In [1]: import numpy as np

In [2]: import numpy.linalg as la

In [3]: np.set_printoptions(precision=2, suppress=True, linewidth=200, floatmode="fixed")

In [4]: tidy = lambda a: np.round(a, 2) + 0

In [5]: A2 = np.array([[-2, -1, 9, 7], [9, 8, -2, 8], [-4, -2, 9, -3], [5, -4, 7, 1]])

In [6]: m1 = np.tril(A2)

In [7]: m1
Out[7]: 
array([[-2,  0,  0,  0],
       [ 9,  8,  0,  0],
       [-4, -2,  9,  0],
       [ 5, -4,  7,  1]])

In [8]: x = np.array([-3, 6, -5, 0])

In [9]: m1 @ x
Out[9]: array([  6,  21, -45, -74])

In [10]: m1 @ np.ones(4)
Out[10]: array([-2.00, 17.00,  3.00,  9.00])

In [11]: la.norm(m1 @ x) <= la.norm(m1, 2) * la.norm(x) + 1e-9
Out[11]: np.True_

In [12]: rng = np.random.default_rng(980830)

In [13]: A2 = m1 + rng.integers(-2, 3, (4, 3)) @ rng.integers(-2, 3, (3, 4))

In [14]: A2
Out[14]: 
array([[ 5,  3,  1,  4],
       [ 9,  6,  6, -4],
       [-2,  0, 11,  0],
       [ 2, -9,  4,  1]])

In [15]: A2 - m1
Out[15]: 
array([[ 7,  3,  1,  4],
       [ 0, -2,  6, -4],
       [ 2,  2,  2,  0],
       [-3, -5, -3,  0]])

In [16]: la.matrix_rank(A2 - m1, tol=1e-8)
Out[16]: np.int64(3)

In [17]: J = np.load("m.npy")

In [18]: J
Out[18]: 
array([[ 19.63, -28.31,  -1.32],
       [ 16.23, -11.71,   2.39],
       [ 16.52, -12.04,   0.55],
       [ 15.83, -11.47,   1.40],
       [ 20.71, -27.78,  -0.94],
       [ 16.42, -10.80,   4.59],
       [ 17.29, -27.75,  -1.42],
       [ 21.95, -27.76,  -1.97],
       [ 15.53, -12.58,   2.44],
       [ 14.08, -12.68,   5.04],
       [ 19.44, -27.98,  -2.33]])

In [19]: Xc = J - J.mean(axis=0)

In [20]: vecs = la.svd(Xc)[2][:1]

In [21]: A2 = Xc - Xc @ vecs.T @ vecs

In [22]: tidy(la.norm(A2) / la.norm(Xc))
Out[22]: np.float64(0.19)

In [23]: idx = rng.permutation(3)

In [24]: A2 = J[:, idx] * rng.choice([-1, 1], 3)

In [25]: A2
Out[25]: 
array([[-28.31, -19.63,   1.32],
       [-11.71, -16.23,  -2.39],
       [-12.04, -16.52,  -0.55],
       [-11.47, -15.83,  -1.40],
       [-27.78, -20.71,   0.94],
       [-10.80, -16.42,  -4.59],
       [-27.75, -17.29,   1.42],
       [-27.76, -21.95,   1.97],
       [-12.58, -15.53,  -2.44],
       [-12.68, -14.08,  -5.04],
       [-27.98, -19.44,   2.33]])

In [26]: left, _, VT = la.svd(J.T @ A2)

In [27]: idx
Out[27]: array([1, 0, 2])

In [28]: tidy(left @ VT)
Out[28]: 
array([[ 0.00, -1.00,  0.00],
       [ 1.00,  0.00,  0.00],
       [ 0.00,  0.00, -1.00]])

In [29]: Xc = (A2 - A2.mean(axis=0)) / A2.std(axis=0)

In [30]: np.argwhere(np.abs(Xc) > 2)
Out[30]: array([], shape=(0, 2), dtype=int64)

In [31]: tidy(Xc.std(axis=0))
Out[31]: array([1.00, 1.00, 1.00])

In [32]: beta = la.lstsq(np.delete(Xc, 2, axis=1), Xc[:, 2])[0]

In [33]: tidy(beta)
Out[33]: array([-0.60, -0.31])

In [34]: np.abs(beta).argmax()
Out[34]: np.int64(0)

In [35]: x = np.array([9, 2, 4])

In [36]: target = J @ x

In [37]: beta, lr = np.zeros(3), 1 / la.norm(J, 2) ** 2

In [38]: for i in range(250):
    ...:     beta -= lr * J.T @ (J @ beta - target)
    ...:     if i % 50 == 0: print(i, round(la.norm(J @ beta - target), 2))
    ...: 
0 131.69
50 32.11
100 8.25
150 3.13
200 2.27

In [39]: tidy(beta)
Out[39]: array([8.81, 1.84, 4.38])

In [40]: mat = np.loadtxt("test12.csv", delimiter=",")

In [41]: mat
Out[41]: 
array([[ 5.00,  5.00,  5.00,  5.00],
       [ 5.00, 10.00, 10.00, 10.00],
       [ 5.00, 10.00, 15.00, 15.00],
       [ 5.00, 10.00, 15.00, 20.00]])

In [42]: w, vecs = la.eig(mat)

In [43]: tidy(mat @ vecs[:, 0] - w[0] * vecs[:, 0])
Out[43]: array([0.00, 0.00, 0.00, 0.00])

In [44]: tidy(np.prod(w))
Out[44]: np.float64(625.0)

In [45]: arr = np.load("mat.npy")

In [46]: arr
Out[46]: 
array([[-2,  6,  7],
       [ 7, -2,  6],
       [ 6,  7, -2]])

In [47]: m1 @ m1
Out[47]: 
array([[  4,   0,   0,   0],
       [ 54,  64,   0,   0],
       [-46, -34,  81,   0],
       [-69, -50,  70,   1]])

In [48]: np.prod(np.diag(m1)), tidy(la.det(m1))
Out[48]: (np.int64(-144), np.float64(-144.0))

In [49]: tidy(np.sort(la.eigvals(m1)))
Out[49]: array([-2.00,  1.00,  8.00,  9.00])

In [50]: [int(la.matrix_rank(la.matrix_power(m1, p))) for p in range(1, 5)]
Out[50]: [4, 4, 4, 4]

In [51]: la.matrix_power(m1 - np.diag(np.diag(m1)), 4)
Out[51]: 
array([[0, 0, 0, 0],
       [0, 0, 0, 0],
       [0, 0, 0, 0],
       [0, 0, 0, 0]])

In [52]: tidy(la.det(arr[::-1]))
Out[52]: np.float64(-803.0)

In [53]: np.kron(np.eye(2, dtype=int), arr)
Out[53]: 
array([[-2,  6,  7,  0,  0,  0],
       [ 7, -2,  6,  0,  0,  0],
       [ 6,  7, -2,  0,  0,  0],
       [ 0,  0,  0, -2,  6,  7],
       [ 0,  0,  0,  7, -2,  6],
       [ 0,  0,  0,  6,  7, -2]])

In [54]: tidy(la.det(arr.T))
Out[54]: np.float64(803.0)

In [55]: tidy(np.poly(arr))
Out[55]: array([   1.00,    6.00, -114.00, -803.00])

In [56]: tidy(la.eigvals(arr))
Out[56]: array([11.00+0.00j, -8.50+0.87j, -8.50-0.87j])

In [57]: np.einsum("ii->", arr)
Out[57]: np.int64(-6)

In [58]: np.einsum("ij,ji->", arr, arr)
Out[58]: np.int64(264)

In [59]: A2 = arr / np.sqrt((arr ** 2).mean(axis=1, keepdims=True))

In [60]: la.matrix_rank(A2) == la.matrix_rank(arr)
Out[60]: np.True_

In [61]: tidy(la.norm(A2, axis=1))
Out[61]: array([1.73, 1.73, 1.73])

In [62]: tidy(la.norm(arr, 2))
Out[62]: np.float64(11.0)

In [63]: tidy(la.norm(arr) ** 2 / la.norm(arr, 2) ** 2)
Out[63]: np.float64(2.21)

In [64]: tidy(la.norm(arr[2] - arr[1]))
Out[64]: np.float64(12.08)

In [65]: tidy(la.norm(arr, 1)), tidy(la.norm(arr, np.inf))
Out[65]: (np.float64(15.0), np.float64(15.0))

In [66]: la.norm(arr, axis=1).argmax()
Out[66]: np.int64(0)

In [67]: tidy(la.norm(arr, axis=0))
Out[67]: array([9.43, 9.43, 9.43])

In [68]: K = np.load("a.npy")

In [69]: tidy(K)
Out[69]: 
array([[  7.53,   9.22,  -4.42, -10.50,  11.39],
       [  2.14,   2.38,  -1.71,  -2.85,   2.68],
       [  3.91,   0.58,   3.61,   3.81,   0.87],
       [  0.31,   0.12,   0.68,   2.09,   0.33],
       [  6.56,   8.60,  -6.98, -13.83,   9.82],
       [  9.59,   7.93,  -3.49, -10.94,   8.85],
       [  2.50,   8.89,   2.94,   5.31,  14.97],
       [ 12.28,  16.01,  -5.78, -15.48,  20.66],
       [ -0.66,  -5.94,  -0.04,   0.75,  -9.68],
       [  1.26,   2.88,  -0.80,  -0.58,   4.11],
       [ -1.51,  -3.93,   3.62,   7.58,  -4.84],
       [  6.19,   5.97,  -3.19,  -7.97,   6.82],
       [ -6.14,  -8.68,   3.99,  11.24, -11.09],
       [-10.19, -15.04,   8.09,  20.05, -18.98],
       [  8.22,   7.31,  -2.88,  -8.94,   8.48],
       [  5.90,   6.19,  -3.03,  -7.44,   7.34],
       [  4.98,   7.63,  -2.01,  -4.82,  10.39],
       [ -0.62,  -2.36,   4.52,   8.53,  -2.22]])

In [70]: Xc = K - K.mean(axis=0)

In [71]: vecs = la.svd(Xc)[2][:4]

In [72]: A2 = Xc - Xc @ vecs.T @ vecs

In [73]: tidy(A2.std(axis=0))
Out[73]: array([0.00, 0.00, 0.00, 0.00, 0.00])

In [74]: tidy((Xc @ vecs.T).std(axis=0))
Out[74]: array([16.03,  4.52,  1.46,  0.00])

In [75]: tidy(la.norm(A2) / la.norm(Xc))
Out[75]: np.float64(0.0)

In [76]: left, s, VT = la.svd(K)

In [77]: vecs = VT[:(s > 1e-8).sum()]

In [78]: x = K[5] + 2 * K[0] + rng.integers(2) * np.eye(5)[0]

In [79]: tidy(x)
Out[79]: array([ 24.66,  26.37, -12.33, -31.93,  31.63])

In [80]: np.allclose(vecs.T @ vecs @ x, x)
Out[80]: True

In [81]: W0 = np.load("run13.npy")

In [82]: W0
Out[82]: 
array([[-1.00,  1.00,  0.00,  2.00, -1.00, -1.00],
       [ 1.00, -3.00, -2.00,  2.00, -2.00,  0.00],
       [-3.00, -1.00, -1.00,  2.00,  1.00,  0.00],
       [ 0.00, -3.00, -3.00, -3.00,  2.00,  2.00],
       [ 0.00,  0.00,  0.00,  0.00,  2.00,  1.00],
       [ 0.00,  0.00,  0.00,  0.00,  0.00,  1.00]])

In [83]: W0 @ W0
Out[83]: 
array([[  2.00, -10.00,  -8.00,  -6.00,   1.00,   3.00],
       [  2.00,   6.00,   2.00, -14.00,   3.00,   1.00],
       [  5.00,  -5.00,  -3.00, -16.00,  10.00,   8.00],
       [  6.00,  21.00,  18.00,  -3.00,   1.00,  -2.00],
       [  0.00,   0.00,   0.00,   0.00,   4.00,   3.00],
       [  0.00,   0.00,   0.00,   0.00,   0.00,   1.00]])

In [84]: tidy(np.sort(np.abs(la.eigvals(W0))))
Out[84]: array([1.00, 1.02, 2.00, 2.04, 5.09, 5.09])

In [85]: (W0 - W0.T) / 2
Out[85]: 
array([[ 0.00,  0.00,  1.50,  1.00, -0.50, -0.50],
       [ 0.00,  0.00, -0.50,  2.50, -1.00,  0.00],
       [-1.50,  0.50,  0.00,  2.50,  0.50,  0.00],
       [-1.00, -2.50, -2.50,  0.00,  1.00,  1.00],
       [ 0.50,  1.00, -0.50, -1.00,  0.00,  0.50],
       [ 0.50,  0.00,  0.00, -1.00, -0.50,  0.00]])

In [86]: tidy(np.abs(la.eigvals(W0)).max())
Out[86]: np.float64(5.09)

In [87]: r0 = np.array([2, -1, 1, -1, 1, -1])

In [88]: A2 = W0 + np.outer(r0, np.eye(6)[0])

In [89]: tidy(la.det(A2) / la.det(W0)), tidy(1 + la.solve(W0, r0)[0])
Out[89]: (np.float64(1.5), np.float64(1.5))

In [90]: t = np.radians(30)

In [91]: Rm = np.eye(6)

In [92]: Rm[2, 2] = Rm[1, 1] = np.cos(t)

In [93]: Rm[2, 1], Rm[1, 2] = -np.sin(t), np.sin(t)

In [94]: tidy(Rm)
Out[94]: 
array([[ 1.00,  0.00,  0.00,  0.00,  0.00,  0.00],
       [ 0.00,  0.87,  0.50,  0.00,  0.00,  0.00],
       [ 0.00, -0.50,  0.87,  0.00,  0.00,  0.00],
       [ 0.00,  0.00,  0.00,  1.00,  0.00,  0.00],
       [ 0.00,  0.00,  0.00,  0.00,  1.00,  0.00],
       [ 0.00,  0.00,  0.00,  0.00,  0.00,  1.00]])

In [95]: A2 = W0 @ Rm.T

In [96]: np.allclose(la.norm(W0, axis=1), la.norm(A2, axis=1))
Out[96]: True

In [97]: np.allclose(W0 @ W0.T, A2 @ A2.T)
Out[97]: True

In [98]: tidy(la.det(Rm)), tidy(np.trace(Rm))
Out[98]: (np.float64(1.0), np.float64(5.73))

In [99]: tidy(np.abs(A2 - W0).max(axis=0))
Out[99]: array([0.00, 1.10, 1.90, 0.00, 0.00, 0.00])

In [100]: F = np.load("dump.npy")

In [101]: F
Out[101]: 
array([[-1,  1, -3,  1,  2],
       [-1,  1, -3,  1,  2],
       [-2,  2, -6,  2,  4]])

In [102]: A2 = F / la.norm(F, axis=1, keepdims=True)

In [103]: C2 = A2 @ A2.T

In [104]: (np.abs(C2) > 0.9).astype(int)
Out[104]: 
array([[1, 1, 1],
       [1, 1, 1],
       [1, 1, 1]])

In [105]: C2
Out[105]: 
array([[1.00, 1.00, 1.00],
       [1.00, 1.00, 1.00],
       [1.00, 1.00, 1.00]])

In [106]: np.argwhere(np.triu(np.abs(C2) > 0.95, 1))
Out[106]: 
array([[0, 1],
       [0, 2],
       [1, 2]])

In [107]: tidy(la.norm(A2, axis=1))
Out[107]: array([1.00, 1.00, 1.00])
